% python3 -q
>>> import numpy as np
>>> np.set_printoptions(precision=3, suppress=True, linewidth=140)
>>> E = np.load("data.npy")
>>> print(E)
[[-0.876  0.327 -0.91 ]
 [ 0.894 -0.345  0.925]
 [ 0.38  -0.1    0.422]
 [ 0.664 -0.197  0.716]
 [ 0.     0.     0.   ]
 [-0.235  0.06  -0.264]
 [ 0.508 -0.139  0.558]
 [-0.159  0.04  -0.178]
 [-0.778  0.254 -0.824]
 [-0.38   0.1   -0.422]
 [-0.38   0.1   -0.422]
 [ 0.808 -0.273  0.851]
 [-0.508  0.139 -0.558]
 [-0.235  0.06  -0.264]
 [ 0.933 -0.397  0.955]
 [ 0.     0.     0.   ]
 [ 0.744 -0.235  0.793]
 [ 0.856 -0.31   0.894]
 [ 0.808 -0.273  0.851]
 [-0.778  0.254 -0.824]
 [ 0.909 -0.363  0.937]
 [-0.744  0.235 -0.793]
 [ 0.235 -0.06   0.264]
 [-0.974  0.493 -0.985]
 [-0.31   0.08  -0.345]
 [-0.909  0.363 -0.937]]
>>> # rows 9 and 10 are equal
>>> cov = np.cov(E, rowvar=False)
>>> print(np.polyfit(E[:, 0], E[:, 2], 1))
[ 1.05  -0.002]
>>> print(cov.shape)
(3, 3)
>>> print(round(np.corrcoef(E[:, 0], E[:, 2])[0, 1], 3))
1.0
>>> print(cov)
[[ 0.443 -0.161  0.465]
 [-0.161  0.06  -0.168]
 [ 0.465 -0.168  0.488]]
>>> print(np.argsort(-E.std(axis=0).round(6), kind="stable"))
[2 0 1]
>>> M2 = np.array([[4, 2], [-3, 6], [-4, 2]])
>>> print(np.einsum("ij->j", E))
[ 0.473 -0.187  0.44 ]
>>> print(np.argsort(-np.linalg.norm(E, axis=0).round(6), kind="stable")[:3])
[2 0 1]
>>> print([round(float(x), 3) for x in np.linalg.svd(E, compute_uv=False)[:3]])
[4.974, 0.226, 0.02]
>>> Ac = E - E.mean(axis=1)
Traceback (most recent call last):
  File "<python-input-15>", line 1, in <module>
    Ac = E - E.mean(axis=1)
         ~~^~~~~~~~~~~~~~~~
ValueError: operands could not be broadcast together with shapes (26,3) (26,) 
>>> Ac = E - E.mean(axis=0)
>>> left, s, VT = np.linalg.svd(Ac, full_matrices=False)
>>> print((np.sign(left[:, 0]) == np.sign(left[0, 0])).astype(int))
[1 0 0 0 1 1 0 1 1 1 1 0 1 1 0 1 0 0 0 1 0 1 0 1 1 1]
>>> print(np.abs(VT[0]).argmax())
2
>>> print(np.round(Ac.mean(axis=0), 3) + 0)
[0. 0. 0.]
>>> print(s)
[4.972 0.226 0.019]
>>> print(VT[0] * np.sign(VT[0, np.abs(VT[0]).argmax()]))
[ 0.669 -0.243  0.703]
>>> print(np.round((s ** 2).sum() ** 2 / (s ** 4).sum(), 3))
1.004
>>> print(np.linalg.matrix_rank(Ac))
3
>>> print(np.abs(left[:, 0]).argmax())
23
>>> print(np.round(s ** 2 / (s ** 2).sum(), 3) + 0)
[0.998 0.002 0.   ]
>>> print(np.abs(VT[-1]))
[0.743 0.249 0.622]
>>> M2 = np.array([[3, 1], [-2, 0]])
>>> m1 = np.kron(np.eye(2, dtype=int), M2)
>>> print(m1)
[[ 3  1  0  0]
 [-2  0  0  0]
 [ 0  0  3  1]
 [ 0  0 -2  0]]
>>> # 2 blocks once reordered
>>> w1 = np.array([[-1, -1, 3, 3], [0, -3, 3, -2], [0, 0, 2, -3], [-3, -2, 0, 1]])
>>> beta = np.array([-2, 3, 0, 0])
>>> act = np.maximum(m1 @ w1 + beta, 0)
>>> print((act > 0).mean(axis=0))
[0.   0.75 0.5  0.5 ]
>>> print((act > 0).astype(int))
[[0 0 1 1]
 [0 1 0 0]
 [0 1 1 0]
 [0 1 0 1]]
>>> cent = np.array([[-1, -1], [0, -2], [-2, 1], [1, -1]])
>>> print(act @ cent)
[[-17   5]
 [  0 -10]
 [-12   4]
 [  6 -12]]
>>> print(w1 @ cent)
[[-2  3]
 [-8 11]
 [-7  5]
 [ 4  6]]
>>> M2 = np.array([[-6, -2, 0], [-7, 0, -3], [3, 9, 1], [0, 6, -1]])
>>> print(np.vstack([m1, M2.T]).shape)
(7, 4)
>>> print(np.linalg.matrix_rank(m1 @ M2))
3
>>> print(np.einsum("ij,ij->i", m1, m1))
[10  4 10  4]
>>> print(np.einsum("ij->j", m1))
[1 1 1 1]
>>> print(np.einsum("ik,kj->ij", m1, M2))
[[-25  -6  -3]
 [ 12   4   0]
 [  9  33   2]
 [ -6 -18  -2]]
>>> print(np.einsum("ik,kj->ji", m1, M2))
[[-25  12   9  -6]
 [ -6   4  33 -18]
 [ -3   0   2  -2]]
